$ python3 -q
>>> import numpy as np
>>> np.set_printoptions(suppress=True, linewidth=200)
>>> def rnd(a):
...     return np.round(a, 1) + 0
... 
>>> feats = np.load("case6.npy")
>>> print(rnd(feats))
[[-0.8 -0.7  0.3]
 [-1.7 -1.6  0.5]
 [-2.7 -2.5  0.4]
 [-0.7 -1.   0.1]
 [-4.5 -3.9  1. ]
 [-1.8 -1.4  0.3]
 [-0.1 -0.1  0. ]
 [-2.6 -2.4  0.6]
 [-4.5 -3.9  1. ]
 [ 0.  -0.1  0. ]
 [-0.9 -0.9  0.2]
 [-3.5 -3.3  0.9]
 [-1.  -0.8  0.3]
 [-3.6 -3.2  0.8]
 [-3.6 -3.1  0.9]
 [-1.9 -1.5  0.3]
 [-4.3 -4.1  0.9]
 [-0.7 -0.7  0.4]
 [-4.4 -3.8  1.1]
 [-0.9 -0.8  0.1]
 [ 0.   0.   0. ]
 [-3.6 -3.3  0.7]
 [-2.7 -2.4  0.4]
 [-0.8 -0.8  0.1]]
>>> gram = np.cov(feats, rowvar=False)
>>> print(rnd(np.corrcoef(feats.T)))
[[ 1.  1. -1.]
 [ 1.  1. -1.]
 [-1. -1.  1.]]
>>> print(rnd(np.median(feats, axis=0)))
[-1.8 -1.6  0.4]
>>> print(rnd(np.linalg.eigvalsh(gram)[::-1]))
[4.4 0.  0. ]
>>> print(gram.shape)
(3, 3)
>>> print(rnd(np.polyfit(feats[:, 1], feats[:, 0], 1)))
[1.1 0. ]
>>> print(np.argwhere(np.triu(np.abs(np.corrcoef(feats.T)) > 0.8, 1)))
[[0 1]
 [0 2]
 [1 2]]
>>> rng = np.random.default_rng(19046)
>>> Y = feats + rng.integers(-2, 3, (24, 1)) @ rng.integers(-2, 3, (1, 3))
>>> print(rnd(Y))
[[-0.8  0.3  1.3]
 [-1.7 -0.6  1.5]
 [-2.7 -4.5 -1.6]
 [-0.7 -1.   0.1]
 [-4.5 -3.9  1. ]
 [-1.8 -3.4 -1.7]
 [-0.1 -2.1 -2. ]
 [-2.6 -0.4  2.6]
 [-4.5 -2.9  2. ]
 [ 0.   0.9  1. ]
 [-0.9 -2.9 -1.8]
 [-3.5 -3.3  0.9]
 [-1.  -2.8 -1.7]
 [-3.6 -3.2  0.8]
 [-3.6 -3.1  0.9]
 [-1.9 -0.5  1.3]
 [-4.3 -4.1  0.9]
 [-0.7 -2.7 -1.6]
 [-4.4 -2.8  2.1]
 [-0.9  0.2  1.1]
 [ 0.  -2.  -2. ]
 [-3.6 -3.3  0.7]
 [-2.7 -3.4 -0.6]
 [-0.8 -2.8 -1.9]]
>>> print(np.abs(Y - feats).sum(axis=1))
[2. 2. 4. 0. 0. 4. 4. 4. 2. 2. 4. 0. 4. 0. 0. 2. 0. 4. 2. 2. 4. 0. 2. 4.]
>>> E = np.load("test9.npy")
>>> print(E)
[[4. 1. 0. 0.]
 [0. 4. 1. 0.]
 [0. 0. 4. 1.]
 [0. 0. 0. 4.]]
>>> print(rnd(np.sort(np.linalg.eigvals(E))))
[4. 4. 4. 4.]
>>> print(E @ E)
[[16.  8.  1.  0.]
 [ 0. 16.  8.  1.]
 [ 0.  0. 16.  8.]
 [ 0.  0.  0. 16.]]
>>> print(np.linalg.matrix_rank(E - E[0, 0] * np.eye(4)))
3
>>> print(rnd(np.linalg.svd(E, compute_uv=False)))
[4.8 4.4 3.8 3.2]
>>> print(E.sum(axis=0))
[4. 5. 5. 5.]
>>> np.linalg.rank(E)
Traceback (most recent call last):
  File "<python-input-23>", line 1, in <module>
    np.linalg.rank(E)
    ^^^^^^^^^^^^^^
AttributeError: module 'numpy.linalg' has no attribute 'rank'
>>> print(rnd(E.mean(axis=0)))
[1.  1.2 1.2 1.2]
>>> print(E.sum(axis=1))
[5. 5. 5. 4.]
>>> print(np.diff(E, axis=0))
[[-4.  3.  1.  0.]
 [ 0. -4.  3.  1.]
 [ 0.  0. -4.  3.]]
>>> print(E - E[0])
[[ 0.  0.  0.  0.]
 [-4.  3.  1.  0.]
 [-4. -1.  4.  1.]
 [-4. -1.  0.  4.]]
>>> print(np.count_nonzero(E))
7
>>> print(np.abs(E).max())
4.0
>>> print(rnd(np.linalg.norm(E)))
8.2
>>> lab = rng.permutation(4)
>>> print(lab)
[0 1 3 2]
>>> Y = E[lab][:, lab]
>>> print(np.trace(Y))
16.0
>>> print(Y)
[[4. 1. 0. 0.]
 [0. 4. 0. 1.]
 [0. 0. 4. 0.]
 [0. 0. 1. 4.]]
>>> w1 = np.array([[1, 0], [0, 2], [2, 1], [2, 0]])
>>> c = np.array([-2, 1])
>>> H = np.maximum(E @ w1 + c, 0)
>>> print((H > 0).astype(int))
[[1 1]
 [0 1]
 [1 1]
 [1 1]]
>>> print(rnd((H > 0).mean(axis=0)))
[0.8 1. ]
>>> Z = np.array([[-1, -6], [8, -6]])
>>> print((H @ Z).round(6).argmax(axis=1))
[0 0 0 0]
>>> print(H @ Z)
[[ 22. -30.]
 [ 80. -60.]
 [ 32. -78.]
 [  2. -42.]]
>>> data = np.loadtxt("x.csv", delimiter=",")
>>> print(rnd(data))
[[-3.3  1.  -1.  -0.7]
 [ 1.  -3.7  0.  -0.7]
 [-1.   0.  -3.5 -1. ]
 [-0.7 -0.7 -1.  -0.6]]
>>> print([round(float(x), 1) for x in np.linalg.svd(data, compute_uv=False)[:3]])
[5.0, 4.0, 2.0]
>>> U, sigma, Vh = np.linalg.svd(data)
>>> print(np.argmax(sigma[:-1] / (sigma[1:] + 1e-6)) + 1)
3
>>> print(rnd(sigma))
[5. 4. 2. 0.]
>>> Y = U[:, :3] @ np.diag(sigma[:3]) @ Vh[:3]
>>> print(rnd(np.abs(data - Y).max()))
0.0
>>> print(np.linalg.matrix_rank(Y))
3
>>> print(rnd(np.linalg.norm(data - Y) / np.linalg.norm(data)))
0.0
>>> print(rnd(Y))
[[-3.3  1.  -1.  -0.7]
 [ 1.  -3.7  0.  -0.7]
 [-1.   0.  -3.5 -1. ]
 [-0.7 -0.7 -1.  -0.6]]
>>> Y = np.array([[4, 4, 4], [-2, -3, 3], [2, -5, -4], [-4, 4, 3]])
>>> print(rnd(np.einsum("ik,kj->ij", data, Y)))
[[-14.7 -13.5  -7.9]
 [ 14.2  12.1  -9.1]
 [ -7.1   9.2   6.7]
 [ -1.    2.5  -2.3]]
>>> print(np.linalg.matrix_rank(np.vstack([data, Y.T])))
4
>>> print(rnd(Y.T @ data.T))
[[-14.7  14.2  -7.1  -1. ]
 [-13.5  12.1   9.2   2.5]
 [ -7.9  -9.1   6.7  -2.3]]
>>> print(rnd(np.linalg.eigvals(E).sum().real))
16.0
>>> print(np.kron(np.eye(2, dtype=int), E))
[[4. 1. 0. 0. 0. 0. 0. 0.]
 [0. 4. 1. 0. 0. 0. 0. 0.]
 [0. 0. 4. 1. 0. 0. 0. 0.]
 [0. 0. 0. 4. 0. 0. 0. 0.]
 [0. 0. 0. 0. 4. 1. 0. 0.]
 [0. 0. 0. 0. 0. 4. 1. 0.]
 [0. 0. 0. 0. 0. 0. 4. 1.]
 [0. 0. 0. 0. 0. 0. 0. 4.]]
>>> Z = np.array([[0.9, -0.1, 1.4]])
>>> K = np.array([[2],
...     [3],
...     [3],
...     [3],
...     [0],
...     [1],
...     [1],
...     [0],
...     [5],
...     [2],
...     [4],
...     [4],
...     [0],
...     [2],
...     [3],
...     [3],
...     [3],
...     [5],
...     [5],
...     [3],
...     [0],
...     [5],
...     [2],
...     [0],
...     [5],
...     [0],
...     [1]]) @ Z + 0.3 * rng.normal(size=(27, 3))
>>> print(rnd(K))
[[ 1.5 -0.6  2.9]
 [ 2.8 -0.5  4.4]
 [ 2.6 -0.6  4.2]
 [ 2.7 -0.3  4.3]
 [ 0.1 -0.1  0.4]
 [ 0.8 -0.1  1.6]
 [ 1.  -0.7  1.1]
 [-0.4 -0.1  0.4]
 [ 4.  -0.3  7. ]
 [ 1.7  0.3  2.9]
 [ 3.7 -0.9  5.8]
 [ 3.6 -0.2  5.7]
 [-0.5 -0.2  0.2]
 [ 2.1  0.1  3.1]
 [ 3.2 -0.1  3.9]
 [ 2.7 -0.1  4.2]
 [ 2.9 -0.7  3.4]
 [ 4.2 -0.6  6.8]
 [ 4.6 -0.3  7.2]
 [ 2.8 -0.7  4.5]
 [ 0.6 -0.2 -0.7]
 [ 4.4 -0.1  6.9]
 [ 1.5  0.1  2.4]
 [-0.2  0.4 -0.5]
 [ 4.6 -0.6  7.2]
 [ 0.3  0.6 -0.6]
 [ 0.6 -0.6  1.5]]
>>> cen = K - K.mean(axis=0)
>>> U, sigma, Vh = np.linalg.svd(cen, full_matrices=False)
>>> print(rnd((sigma ** 2).sum() ** 2 / (sigma ** 4).sum()))
1.0
>>> print(np.abs(Vh[0]).argmax())
2
>>> print(rnd(cen.mean(axis=0)))
[0. 0. 0.]
>>> print(rnd(Vh[0] * np.sign(Vh[0, np.abs(Vh[0]).argmax()])))
[ 0.5 -0.1  0.8]
>>> print(rnd(sigma ** 2 / (sigma ** 2).sum()))
[1. 0. 0.]
>>> print(np.linalg.matrix_rank(cen))
3
>>> print(rnd(np.abs(Vh[-1])))
[0.6 0.7 0.4]
>>> x0 = np.array([4, 1, 3])
>>> target = K @ x0
>>> print(rnd(np.linalg.lstsq(K, target)[0]))
[4. 1. 3.]
>>> print(rnd(np.linalg.pinv(K) @ K))
[[1. 0. 0.]
 [0. 1. 0.]
 [0. 0. 1.]]
>>> try:
...     np.linalg.solve(K, target)
... except np.linalg.LinAlgError as e:
...     print(repr(e))
... 
LinAlgError('Last 2 dimensions of the array must be square')
>>> print(rnd(np.linalg.solve(K.T @ K, K.T @ target)))
[4. 1. 3.]
>>> target = target + 0.1 * rng.normal(size=27)
>>> print(rnd(target))
[14.1 23.8 22.4 23.6  1.3  7.7  6.5 -0.2 36.4 15.5 31.2 31.3 -1.7 17.5 24.3 23.3 21.2 36.6 39.7 23.6 -0.2 38.3 13.4 -1.7 39.3 -0.2  6.3]
>>> c, *_ = np.linalg.lstsq(K, target)
>>> print([round(float(np.linalg.norm(np.linalg.solve(K.T @ K + lam * np.eye(3), K.T @ target))), 2) for lam in (0, 1, 10, 100)])
[5.11, 4.89, 4.56, 4.0]
>>> print(rnd(np.linalg.norm(target - K @ c)))
0.4
>>> print(c.round())
[4. 1. 3.]
>>> print(rnd(K.T @ (target - K @ c)))
[0. 0. 0.]
>>> Q, vecs = np.linalg.qr(K[:, :2])[0], np.linalg.qr(K[:, 2:])[0]
>>> sigma = np.linalg.svd(Q.T @ vecs, compute_uv=False)
>>> print((sigma > 0.9).sum())
1
>>> print(rnd(sigma))
[1.]
>>> print(rnd(np.linalg.norm(Q @ Q.T - vecs @ vecs.T, 2)))
1.0
>>> U, sigma, Vh = np.linalg.svd(K)
>>> print(rnd(sigma))
[25.7  1.7  1.7]
>>> Y = U[:, :1] @ np.diag(sigma[:1]) @ Vh[:1]
>>> print(rnd(np.linalg.norm(K - Y, 2)), rnd(sigma[1]))
1.7 1.7
>>> print(rnd(Y))
[[ 1.8 -0.2  2.8]
 [ 2.8 -0.3  4.4]
 [ 2.7 -0.3  4.2]
 [ 2.7 -0.3  4.3]
 [ 0.2  0.   0.3]
 [ 0.9 -0.1  1.5]
 [ 0.8 -0.1  1.3]
 [ 0.1  0.   0.1]
 [ 4.3 -0.5  6.7]
 [ 1.8 -0.2  2.8]
 [ 3.7 -0.4  5.8]
 [ 3.6 -0.4  5.7]
 [ 0.   0.  -0.1]
 [ 2.  -0.2  3.1]
 [ 2.7 -0.3  4.2]
 [ 2.7 -0.3  4.2]
 [ 2.4 -0.3  3.8]
 [ 4.3 -0.5  6.7]
 [ 4.6 -0.5  7.2]
 [ 2.8 -0.3  4.4]
 [-0.2  0.  -0.3]
 [ 4.4 -0.5  6.9]
 [ 1.5 -0.2  2.4]
 [-0.3  0.  -0.4]
 [ 4.6 -0.5  7.2]
 [-0.2  0.  -0.4]
 [ 0.9 -0.1  1.3]]
>>> print(rnd(np.linalg.norm(K - Y) / np.linalg.norm(K)))
0.1
>>> X = (rng.random((3, 3)) < 0.3) + np.eye(3)
>>> X /= X.sum(axis=1, keepdims=True)
>>> print(X)
[[1.  0.  0. ]
 [0.  1.  0. ]
 [0.5 0.  0.5]]
>>> x0 = np.array([0, 0, -1])
>>> h = np.maximum(X @ x0, 0)
>>> print(rnd(np.tanh(X @ x0)))
[ 0.   0.  -0.5]
>>> print(np.maximum(X @ x0, 0) - np.maximum(-X @ x0, 0))
[ 0.   0.  -0.5]
>>> print(h)
[0. 0. 0.]
>>> Y = np.linalg.inv(X)
>>> print(np.allclose(Y, X.T))
False
>>> print(rnd(np.linalg.inv(Y)))
[[1.  0.  0. ]
 [0.  1.  0. ]
 [0.5 0.  0.5]]
>>> print(Y)
[[ 1.  0.  0.]
 [ 0.  1.  0.]
 [-1.  0.  2.]]
>>> mat = np.loadtxt("out16.csv", delimiter=",")
>>> print(rnd(mat))
[[ 0.2  0.9  0.4  0.1]
 [-0.6 -0.2  0.8 -0.3]
 [ 0.7 -0.2  0.2 -0.7]
 [-0.4  0.4 -0.5 -0.7]]
>>> Q, vecs = np.linalg.qr(mat[:, :1])[0], np.linalg.qr(mat[:, 1:])[0]
>>> sigma = np.linalg.svd(Q.T @ vecs, compute_uv=False)
>>> print(rnd(sigma))
[0.]
>>> print(rnd(np.degrees(np.arccos(sigma.clip(0, 1)))))
[90.]
>>> W0 = np.load("dump.npy")
>>> print(rnd(W0))
[[ 1.   0.   0.   0. ]
 [ 0.   1.   0.   0. ]
 [ 0.   0.  -0.5 -0.9]
 [ 0.   0.   0.9 -0.5]]
>>> Y = W0 / np.linalg.norm(W0, axis=1, keepdims=True)
>>> gram = Y @ Y.T
>>> print((np.abs(gram) > 0.9).astype(int))
[[1 0 0 0]
 [0 1 0 0]
 [0 0 1 0]
 [0 0 0 1]]
>>> print(np.degrees(np.arccos(np.clip(gram[0, 3], -1, 1))))
90.0
>>> print(gram[0])
[1. 0. 0. 0.]
>>> print(rnd(np.linalg.norm(Y, axis=1)))
[1. 1. 1. 1.]
>>> print((gram - 2 * np.eye(4)).round(6).argmax(axis=1))
[1 0 0 0]
>>> print(rnd(gram))
[[1. 0. 0. 0.]
 [0. 1. 0. 0.]
 [0. 0. 1. 0.]
 [0. 0. 0. 1.]]
>>> print(np.argwhere(np.triu(np.abs(gram) > 0.95, 1)))
[]
>>> u = np.array([2, 3])
>>> print(rnd(np.array([np.convolve(row, u, "same") for row in W0])))
[[ 2.   3.   0.   0. ]
 [ 0.   2.   3.   0. ]
 [ 0.   0.  -1.  -3.2]
 [ 0.   0.   1.7  1.6]]
>>> print(rnd(np.polyval(u, W0[3])))
[3.  3.  4.7 2. ]
